>>> import numpy as np
>>> np.set_printoptions(precision=2, suppress=True, linewidth=140, legacy="1.25")
>>> rnd = lambda a: np.round(a, 2) + 0
>>> feats = np.load("w.npy")
>>> print(feats)
[[ 0  0  0  0  0]
 [ 0  1 -3 -1  3]
 [ 0 -3  9  3 -9]
 [ 0 -1  3  1 -3]
 [ 0  3 -9 -3  9]]
>>> r = np.linalg.matrix_rank(feats)
>>> print(r)
1
>>> ns = np.linalg.svd(feats)[2][r:].T
>>> print(np.allclose(feats @ ns, 0))
True
>>> left, sig, vt = np.linalg.svd(feats)
>>> evecs = vt[:(sig > 1e-8).sum()]
>>> rng = np.random.default_rng(170)
>>> x0 = feats[3] + 4 * feats[4] + rng.integers(2) * np.eye(5)[2]
>>> print(x0)
[  0.  11. -32. -11.  33.]
>>> print(rnd(evecs.T @ evecs))
[[ 0.    0.    0.    0.    0.  ]
 [ 0.    0.05 -0.15 -0.05  0.15]
 [ 0.   -0.15  0.45  0.15 -0.45]
 [ 0.   -0.05  0.15  0.05 -0.15]
 [ 0.    0.15 -0.45 -0.15  0.45]]
>>> print(np.linalg.matrix_rank(np.vstack([feats, x0])))
2
>>> print(np.allclose(feats, feats.T))
True
>>> print(feats @ feats)
[[   0    0    0    0    0]
 [   0   20  -60  -20   60]
 [   0  -60  180   60 -180]
 [   0  -20   60   20  -60]
 [   0   60 -180  -60  180]]
>>> print(rnd(np.sort(np.abs(np.linalg.eigvals(feats)))))
[ 0.  0.  0.  0. 20.]
>>> print(rnd(np.abs(np.linalg.eigvals(feats)).max()))
20.0
>>> print(np.linalg.matrix_power(feats, 2))
[[   0    0    0    0    0]
 [   0   20  -60  -20   60]
 [   0  -60  180   60 -180]
 [   0  -20   60   20  -60]
 [   0   60 -180  -60  180]]
>>> print(np.allclose(feats @ feats.T, feats.T @ feats))
True
>>> print((np.linalg.matrix_power((feats != 0) + (feats.T != 0) + np.eye(5), 5) > 0).astype(int))
[[1 0 0 0 0]
 [0 1 1 1 1]
 [0 1 1 1 1]
 [0 1 1 1 1]
 [0 1 1 1 1]]
>>> print(np.flatnonzero(np.linalg.matrix_power((feats != 0) + (feats.T != 0) + np.eye(5), 5)[0]))
[0]
>>> print(rnd(np.linalg.det(feats)))
0.0
>>> print((feats != 0).astype(int))
[[0 0 0 0 0]
 [0 1 1 1 1]
 [0 1 1 1 1]
 [0 1 1 1 1]
 [0 1 1 1 1]]
>>> print(feats @ feats)
[[   0    0    0    0    0]
 [   0   20  -60  -20   60]
 [   0  -60  180   60 -180]
 [   0  -20   60   20  -60]
 [   0   60 -180  -60  180]]
>>> out = np.array([[1, 1], [1, -1]])
>>> W0 = np.kron(out, np.kron(out, out))[rng.permutation(8)][:3]
>>> print(W0)
[[ 1 -1 -1  1  1 -1 -1  1]
 [ 1  1 -1 -1 -1 -1  1  1]
 [ 1 -1 -1  1 -1  1  1 -1]]
>>> out = W0[0, 0] * W0[1:] - np.outer(W0[1:, 0], W0[0])
>>> print(out)
[[ 0  2  0 -2 -2  0  2  0]
 [ 0  0  0  0 -2  2  2 -2]]
>>> print(W0[:, 0] / W0[0, 0])
[1. 1. 1.]
>>> print(np.linalg.matrix_rank(out), np.linalg.matrix_rank(W0))
2 3
